% python3 -q
>>> import numpy as np
>>> import numpy.linalg as la
>>> np.set_printoptions(precision=2, suppress=True, linewidth=160, floatmode="fixed")
>>> rng = np.random.default_rng(8461)
>>> t = rng.uniform(0, 2 * np.pi, 23)
>>> Q, _ = la.qr(np.array([[-0.4, -0.6], [0.5, 0.8], [0.4, 1.5], [-0.4, -0.8], [-0.7, -0.6]]))
>>> W0 = 3 * np.c_[np.cos(t), np.sin(t)] @ Q.T
>>> print(W0)
[[ 1.03 -1.23  0.17  0.77  2.41]
 [ 1.08 -1.36 -1.15  1.10  1.86]
 [ 0.38 -0.61 -2.72  0.90 -0.50]
 [-1.03  1.32  1.58 -1.15 -1.53]
 [ 0.67 -0.71  1.63  0.16  2.32]
 [-0.87  0.99 -1.00 -0.46 -2.46]
 [-0.82  0.91 -1.20 -0.37 -2.44]
 [ 1.07 -1.35 -1.34  1.13  1.73]
 [ 1.04 -1.23  0.14  0.78  2.41]
 [-0.16  0.34  2.71 -0.73  1.00]
 [-1.07  1.35  1.32 -1.12 -1.74]
 [-0.52  0.52 -1.95  0.03 -2.15]
 [ 0.92 -1.05  0.81  0.53  2.47]
 [ 0.76 -1.04 -2.41  1.13  0.51]
 [ 1.04 -1.23  0.13  0.78  2.40]
 [ 1.09 -1.36 -1.02  1.07  1.94]
 [ 0.28 -0.20  2.35 -0.30  1.81]
 [ 0.90 -1.20 -2.10  1.17  0.99]
 [ 0.88 -1.17 -2.18  1.16  0.88]
 [-0.59  0.85  2.61 -1.04 -0.03]
 [-0.91  1.21  2.07 -1.17 -1.02]
 [ 0.94 -1.24 -1.98  1.17  1.13]
 [-0.89  1.01 -0.94 -0.48 -2.47]]
>>> r = la.matrix_rank(W0)
>>> print(r)
2
>>> ns = la.svd(W0)[2][r:].T
>>> print(la.matrix_rank(W0.T @ W0), la.matrix_rank(W0 @ W0.T))
2 2
>>> print(np.allclose(W0 @ ns, 0))
True
>>> print([int(la.matrix_rank(W0[:, :j + 1])) for j in range(5)])
[1, 2, 2, 2, 2]
>>> print(round(la.norm(W0) ** 2 / la.norm(W0, 2) ** 2, 2))
1.6
>>> print(la.norm(W0, axis=0))
[4.15 5.14 8.32 4.26 8.72]
>>> print(round(float(la.norm(W0[20], 1)), 2), np.round(la.norm(W0[20], np.inf), 2))
6.39 2.07
>>> print(round(la.norm(W0[20] - W0[1]), 2))
5.87
>>> print(np.round(la.norm(W0, 1), 2), round(la.norm(W0, np.inf), 2))
38.19 6.62
>>> print(np.round(la.norm(W0, "nuc"), 2))
20.19
>>> left, sv, Vh = la.svd(W0)
>>> evecs = Vh[:(sv > 1e-8).sum()]
>>> vec = W0[16] + -3 * W0[8] + rng.integers(2) * np.eye(5)[0]
>>> print(vec)
[-1.83  3.49  1.93 -2.63 -5.41]
>>> print(evecs.T @ evecs)
[[ 0.13 -0.16 -0.09  0.12  0.25]
 [-0.16  0.21  0.15 -0.16 -0.29]
 [-0.09  0.15  0.83 -0.25  0.21]
 [ 0.12 -0.16 -0.25  0.15  0.15]
 [ 0.25 -0.29  0.21  0.15  0.68]]
>>> print(la.matrix_rank(np.vstack([W0, vec])))
3
>>> W2 = W0[[9, 8]].astype(float)
>>> for _ in range(5):
...     labels = la.norm(W0[:, None] - W2, axis=-1).argmin(axis=1)
...     W2 = np.array([W0[labels == j].mean(axis=0) for j in range(2)])
... 
>>> print(labels)
[1 1 1 0 1 0 0 1 1 0 0 0 1 1 1 1 0 1 1 0 0 1 0]
>>> print(np.bincount(labels))
[10 13]
>>> print(W2[1] - W2[0])
[ 1.57 -1.96 -1.68  1.59  2.69]
>>> print(W2)
[[-0.66  0.83  0.75 -0.68 -1.10]
 [ 0.91 -1.14 -0.92  0.91  1.58]]
>>> data = np.load("x.npy")
>>> print(data)
[[ 1 -1 -1  1  1 -1 -1  1]
 [ 1  1  1  1  1  1  1  1]
 [ 1  1 -1 -1  1  1 -1 -1]
 [ 1 -1  1 -1 -1  1 -1  1]
 [ 1 -1  1 -1  1 -1  1 -1]
 [ 1 -1 -1  1 -1  1  1 -1]
 [ 1  1  1  1 -1 -1 -1 -1]
 [ 1  1 -1 -1 -1 -1  1  1]]
>>> vec = np.array([2, 3, -3, -3, -1, 2, -3, -1])
>>> print(data @ np.eye(8)[3])
[ 1.00  1.00 -1.00 -1.00 -1.00  1.00  1.00 -1.00]
>>> print(np.einsum("ij,j->i", data, vec))
[-2 -4 16  4 -6  0  2  6]
>>> print(data @ vec)
[-2 -4 16  4 -6  0  2  6]
>>> print(la.norm(data @ vec) <= la.norm(data, 2) * la.norm(vec) + 1e-9)
True
>>> K = np.loadtxt("layer19.csv", delimiter=",")
>>> print(K.round(2) + 0)
[[ 0.04 -0.07  0.01  0.07 -0.01 -0.09 -0.04  0.07 -0.09  0.07 -0.04]
 [-0.07  0.11 -0.02 -0.11  0.02  0.15  0.07 -0.11  0.15 -0.11  0.07]
 [ 0.01 -0.02  0.00  0.02  0.00 -0.03 -0.01  0.02 -0.03  0.02 -0.01]
 [ 0.07 -0.11  0.02  0.11 -0.02 -0.15 -0.07  0.11 -0.15  0.11 -0.07]
 [-0.01  0.02  0.00 -0.02  0.00  0.03  0.01 -0.02  0.03 -0.02  0.01]
 [-0.09  0.15 -0.03 -0.15  0.03  0.22  0.09 -0.15  0.22 -0.15  0.09]
 [-0.04  0.07 -0.01 -0.07  0.01  0.09  0.04 -0.07  0.09 -0.07  0.04]
 [ 0.07 -0.11  0.02  0.11 -0.02 -0.15 -0.07  0.11 -0.15  0.11 -0.07]
 [-0.09  0.15 -0.03 -0.15  0.03  0.22  0.09 -0.15  0.22 -0.15  0.09]
 [ 0.07 -0.11  0.02  0.11 -0.02 -0.15 -0.07  0.11 -0.15  0.11 -0.07]
 [-0.04  0.07 -0.01 -0.07  0.01  0.09  0.04 -0.07  0.09 -0.07  0.04]]
>>> ev, evecs = la.eigh(K)
>>> vec = np.array([3, 5, 3, 2, 5, 2, 0, 4, 2, 2, 0])
>>> print((np.sign(evecs[:, -1].round(6)) == np.sign(evecs[0, -1].round(6))).astype(int))
[1 0 1 1 0 0 0 1 0 1 0]
>>> print(round(vec @ K @ vec / (vec @ vec), 2), np.round(ev[0], 2), round(float(ev[-1]), 2))
0.0 -0.0 1.0
>>> print(np.round(evecs * np.abs(ev) @ evecs.T, 2) + 0)
[[ 0.04 -0.07  0.01  0.07 -0.01 -0.09 -0.04  0.07 -0.09  0.07 -0.04]
 [-0.07  0.11 -0.02 -0.11  0.02  0.15  0.07 -0.11  0.15 -0.11  0.07]
 [ 0.01 -0.02  0.00  0.02  0.00 -0.03 -0.01  0.02 -0.03  0.02 -0.01]
 [ 0.07 -0.11  0.02  0.11 -0.02 -0.15 -0.07  0.11 -0.15  0.11 -0.07]
 [-0.01  0.02  0.00 -0.02  0.00  0.03  0.01 -0.02  0.03 -0.02  0.01]
 [-0.09  0.15 -0.03 -0.15  0.03  0.22  0.09 -0.15  0.22 -0.15  0.09]
 [-0.04  0.07 -0.01 -0.07  0.01  0.09  0.04 -0.07  0.09 -0.07  0.04]
 [ 0.07 -0.11  0.02  0.11 -0.02 -0.15 -0.07  0.11 -0.15  0.11 -0.07]
 [-0.09  0.15 -0.03 -0.15  0.03  0.22  0.09 -0.15  0.22 -0.15  0.09]
 [ 0.07 -0.11  0.02  0.11 -0.02 -0.15 -0.07  0.11 -0.15  0.11 -0.07]
 [-0.04  0.07 -0.01 -0.07  0.01  0.09  0.04 -0.07  0.09 -0.07  0.04]]
>>> print(round(float(vec @ K @ vec), 2))
0.16
>>> print(np.round(la.eigvalsh(K[1:, 1:]), 2) + 0)
[0.00 0.00 0.00 0.00 0.00 0.00 0.00 0.00 0.00 0.96]
>>> print(round(float(np.abs(K).sum(axis=1).max()), 2), np.round(np.abs(ev).max(), 2))
1.39 1.0
>>> m1 = np.abs(np.array([[5, -6, 2, 1, 9, 8, -8],
...     [1, -1, -2, -1, 2, -1, -7],
...     [-6, -8, -3, 8, -9, -5, -9],
...     [3, -8, -6, 0, -3, 6, -6],
...     [7, -4, -3, -6, 4, 8, -7],
...     [2, 9, -9, -9, -2, -3, 6],
...     [-8, -1, -8, 9, 0, -4, -5]])) + np.eye(7)
>>> m1 = m1 / m1.sum(axis=1, keepdims=True)
>>> print(m1)
[[0.15 0.15 0.05 0.03 0.23 0.20 0.20]
 [0.06 0.12 0.12 0.06 0.12 0.06 0.44]
 [0.12 0.16 0.08 0.16 0.18 0.10 0.18]
 [0.09 0.24 0.18 0.03 0.09 0.18 0.18]
 [0.17 0.10 0.07 0.15 0.12 0.20 0.17]
 [0.05 0.22 0.22 0.22 0.05 0.10 0.15]
 [0.22 0.03 0.22 0.25 0.00 0.11 0.17]]
>>> u, v = m1[6], m1[0]
>>> print(round(float(u @ v), 2))
0.11
>>> p = (u @ v) / (u @ u) * u
>>> print(la.matrix_rank(np.outer(u, v)))
1
>>> print(np.round(np.outer(u, v), 2) + 0)
[[0.03 0.03 0.01 0.01 0.05 0.04 0.04]
 [0.00 0.00 0.00 0.00 0.01 0.01 0.01]
 [0.03 0.03 0.01 0.01 0.05 0.04 0.04]
 [0.04 0.04 0.01 0.01 0.06 0.05 0.05]
 [0.00 0.00 0.00 0.00 0.00 0.00 0.00]
 [0.02 0.02 0.01 0.00 0.02 0.02 0.02]
 [0.02 0.02 0.01 0.00 0.04 0.03 0.03]]
>>> out = m1 / np.sqrt((m1 ** 2).mean(axis=1, keepdims=True))
>>> print(out[4])
[1.18 0.67 0.50 1.01 0.84 1.34 1.18]
>>> print(np.round(m1 - m1.mean(axis=1, keepdims=True), 2) + 0)
[[ 0.01  0.01 -0.09 -0.12  0.08  0.06  0.06]
 [-0.08 -0.02 -0.02 -0.08 -0.02 -0.08  0.29]
 [-0.02  0.02 -0.06  0.02  0.04 -0.04  0.04]
 [-0.05  0.10  0.04 -0.11 -0.05  0.04  0.04]
 [ 0.03 -0.04 -0.07  0.01 -0.02  0.06  0.03]
 [-0.09  0.08  0.08  0.08 -0.09 -0.05  0.00]
 [ 0.08 -0.12  0.08  0.11 -0.14 -0.03  0.02]]
>>> print(la.matrix_rank(m1 - m1.mean(axis=1, keepdims=True)))
6
>>> left, sv, Vh = la.svd(m1, full_matrices=False)
>>> print(np.abs(Vh[0]))
[0.32 0.38 0.35 0.33 0.30 0.35 0.56]
>>> print(sv)
[1.02 0.33 0.25 0.23 0.14 0.05 0.02]
>>> print(np.round(left.T @ m1 @ Vh.T, 2) + 0)
[[1.02 0.00 0.00 0.00 0.00 0.00 0.00]
 [0.00 0.33 0.00 0.00 0.00 0.00 0.00]
 [0.00 0.00 0.25 0.00 0.00 0.00 0.00]
 [0.00 0.00 0.00 0.23 0.00 0.00 0.00]
 [0.00 0.00 0.00 0.00 0.14 0.00 0.00]
 [0.00 0.00 0.00 0.00 0.00 0.05 0.00]
 [0.00 0.00 0.00 0.00 0.00 0.00 0.02]]
>>> print(np.round(left.T @ left, 2) + 0)
[[1.00 0.00 0.00 0.00 0.00 0.00 0.00]
 [0.00 1.00 0.00 0.00 0.00 0.00 0.00]
 [0.00 0.00 1.00 0.00 0.00 0.00 0.00]
 [0.00 0.00 0.00 1.00 0.00 0.00 0.00]
 [0.00 0.00 0.00 0.00 1.00 0.00 0.00]
 [0.00 0.00 0.00 0.00 0.00 1.00 0.00]
 [0.00 0.00 0.00 0.00 0.00 0.00 1.00]]
>>> vec = np.array([2, 0, 2, 1, 1, 5, 3])
>>> target = m1 @ vec
>>> b, lr = np.zeros(7), 1 / la.norm(m1, 2) ** 2
>>> for i in range(12):
...     b -= lr * m1.T @ (m1 @ b - target)
...     if i % 2 == 0: print(i, round(la.norm(m1 @ b - target), 2))
... 
0 0.55
2 0.51
4 0.47
6 0.43
8 0.41
10 0.38
>>> print(np.round(la.cond(m1), 2))
57.08
>>> print(b)
[2.36 1.59 1.69 1.56 1.64 2.45 2.83]
>>> print(m1.sum(axis=1))
[1.00 1.00 1.00 1.00 1.00 1.00 1.00]
>>> print(m1 @ np.ones(7))
[1.00 1.00 1.00 1.00 1.00 1.00 1.00]
>>> print(la.matrix_power(m1, 100))
[[0.13 0.14 0.14 0.14 0.11 0.13 0.21]
 [0.13 0.14 0.14 0.14 0.11 0.13 0.21]
 [0.13 0.14 0.14 0.14 0.11 0.13 0.21]
 [0.13 0.14 0.14 0.14 0.11 0.13 0.21]
 [0.13 0.14 0.14 0.14 0.11 0.13 0.21]
 [0.13 0.14 0.14 0.14 0.11 0.13 0.21]
 [0.13 0.14 0.14 0.14 0.11 0.13 0.21]]
>>> p = np.eye(7)[5]
>>> for _ in range(3):
...     p = p @ m1
...     print(p.round(2))
... 
[0.05 0.22 0.22 0.22 0.05 0.10 0.15]
[0.11 0.15 0.15 0.12 0.11 0.12 0.23]
[0.13 0.13 0.15 0.14 0.10 0.13 0.21]
